$ ipython --no-banner

In [1]: import numpy as np

In [2]: np.set_printoptions(suppress=True, linewidth=140)

In [3]: X = np.load("case10.npy")

In [4]: X
Out[4]: 
array([[ 2,  5, -4],
       [-8,  1, -9],
       [ 2, -6,  2],
       [ 6, -3, -1],
       [-8,  1, -9],
       [ 1,  4, -5]])

In [5]: rng = np.random.default_rng(945)

In [6]: labels = rng.permutation(3)

In [7]: B = X[:, labels] * rng.choice([-1, 1], 3)

In [8]: B
Out[8]: 
array([[-4, -5,  2],
       [-9, -1, -8],
       [ 2,  6,  2],
       [-1,  3,  6],
       [-9, -1, -8],
       [-5, -4,  1]])

In [9]: left, _, vt = np.linalg.svd(X.T @ B)

In [10]: np.round(left @ vt, 3) + 0
Out[10]: 
array([[ 0.,  0.,  1.],
       [ 0., -1.,  0.],
       [ 1.,  0.,  0.]])

In [11]: labels
Out[11]: array([2, 1, 0])

In [12]: hat = X @ np.linalg.solve(X.T @ X, X.T)

In [13]: np.trace(hat)
Out[13]: np.float64(3.0)

In [14]: np.round(hat @ X[:, 1], 3)
Out[14]: array([ 5.,  1., -6., -3.,  1.,  4.])

In [15]: np.round((np.eye(6) - hat) @ X, 3) + 0
Out[15]: 
array([[0., 0., 0.],
       [0., 0., 0.],
       [0., 0., 0.],
       [0., 0., 0.],
       [0., 0., 0.],
       [0., 0., 0.]])

In [16]: np.round(np.diag(hat), 3)
Out[16]: array([0.454, 0.494, 0.477, 0.721, 0.494, 0.36 ])

In [17]: hat.round(3)
Out[17]: 
array([[ 0.454, -0.025, -0.272,  0.139, -0.025,  0.392],
       [-0.025,  0.494,  0.031, -0.028,  0.494,  0.06 ],
       [-0.272,  0.031,  0.477,  0.377,  0.031, -0.178],
       [ 0.139, -0.028,  0.377,  0.721, -0.028,  0.196],
       [-0.025,  0.494,  0.031, -0.028,  0.494,  0.06 ],
       [ 0.392,  0.06 , -0.178,  0.196,  0.06 ,  0.36 ]])

In [18]: np.allclose(hat @ hat, hat)
Out[18]: True

In [19]: F = (rng.random((6, 6)) < 0.3) + np.eye(6)

In [20]: F /= F.sum(axis=1, keepdims=True)

In [21]: F.round(3)
Out[21]: 
array([[1.   , 0.   , 0.   , 0.   , 0.   , 0.   ],
       [0.   , 0.5  , 0.   , 0.25 , 0.25 , 0.   ],
       [0.   , 0.   , 1.   , 0.   , 0.   , 0.   ],
       [0.   , 0.   , 0.   , 1.   , 0.   , 0.   ],
       [0.   , 0.25 , 0.   , 0.   , 0.5  , 0.25 ],
       [0.   , 0.   , 0.   , 0.   , 0.333, 0.667]])

In [22]: f = np.array([1, -2])

In [23]: np.round(np.correlate(F[1], F[5], "full"), 3)
Out[23]: array([0.   , 0.333, 0.167, 0.167, 0.25 , 0.083, 0.   , 0.   , 0.   , 0.   , 0.   ])

In [24]: np.cross(F[1, :3], F[5, :3])
Out[24]: array([0., 0., 0.])

In [25]: np.round(np.array([np.convolve(row, f, "same") for row in F]), 3)
Out[25]: 
array([[ 1.   , -2.   ,  0.   ,  0.   ,  0.   ,  0.   ],
       [ 0.   ,  0.5  , -1.   ,  0.25 , -0.25 , -0.5  ],
       [ 0.   ,  0.   ,  1.   , -2.   ,  0.   ,  0.   ],
       [ 0.   ,  0.   ,  0.   ,  1.   , -2.   ,  0.   ],
       [ 0.   ,  0.25 , -0.5  ,  0.   ,  0.5  , -0.75 ],
       [ 0.   ,  0.   ,  0.   ,  0.   ,  0.333,  0.   ]])

In [26]: np.polyval(f, F[1])
Out[26]: array([-2.  , -1.5 , -2.  , -1.75, -1.75, -2.  ])

In [27]: F.sum(axis=1)
Out[27]: array([1., 1., 1., 1., 1., 1.])

In [28]: pr = np.eye(6)[5]

In [29]: for _ in range(5):
    ...:     pr = pr @ F
    ...:     print(pr.round(3))
    ...: 
[0.    0.    0.    0.    0.333 0.667]
[0.    0.083 0.    0.    0.389 0.528]
[0.    0.139 0.    0.021 0.391 0.449]
[0.    0.167 0.    0.056 0.38  0.397]
[0.    0.179 0.    0.097 0.364 0.36 ]

In [30]: B = np.linalg.inv(F)

In [31]: B
Out[31]: 
array([[ 1.  ,  0.  ,  0.  ,  0.  ,  0.  ,  0.  ],
       [ 0.  ,  3.  ,  0.  , -0.75, -2.  ,  0.75],
       [ 0.  ,  0.  ,  1.  ,  0.  ,  0.  ,  0.  ],
       [ 0.  ,  0.  ,  0.  ,  1.  ,  0.  ,  0.  ],
       [ 0.  , -2.  ,  0.  ,  0.5 ,  4.  , -1.5 ],
       [ 0.  ,  1.  ,  0.  , -0.25, -2.  ,  2.25]])

In [32]: print(np.round(np.linalg.inv(B), 3) + 0)
[[1.    0.    0.    0.    0.    0.   ]
 [0.    0.5   0.    0.25  0.25  0.   ]
 [0.    0.    1.    0.    0.    0.   ]
 [0.    0.    0.    1.    0.    0.   ]
 [0.    0.25  0.    0.    0.5   0.25 ]
 [0.    0.    0.    0.    0.333 0.667]]

In [33]: np.round(F @ B, 3)
Out[33]: 
array([[1., 0., 0., 0., 0., 0.],
       [0., 1., 0., 0., 0., 0.],
       [0., 0., 1., 0., 0., 0.],
       [0., 0., 0., 1., 0., 0.],
       [0., 0., 0., 0., 1., 0.],
       [0., 0., 0., 0., 0., 1.]])

In [34]: np.round(np.linalg.det(F) * B, 3)
Out[34]: 
array([[ 0.083,  0.   ,  0.   ,  0.   ,  0.   ,  0.   ],
       [ 0.   ,  0.25 ,  0.   , -0.062, -0.167,  0.062],
       [ 0.   ,  0.   ,  0.083,  0.   ,  0.   ,  0.   ],
       [ 0.   ,  0.   ,  0.   ,  0.083,  0.   ,  0.   ],
       [ 0.   , -0.167,  0.   ,  0.042,  0.333, -0.125],
       [ 0.   ,  0.083,  0.   , -0.021, -0.167,  0.188]])

In [35]: np.allclose(B, F.T)
Out[35]: False
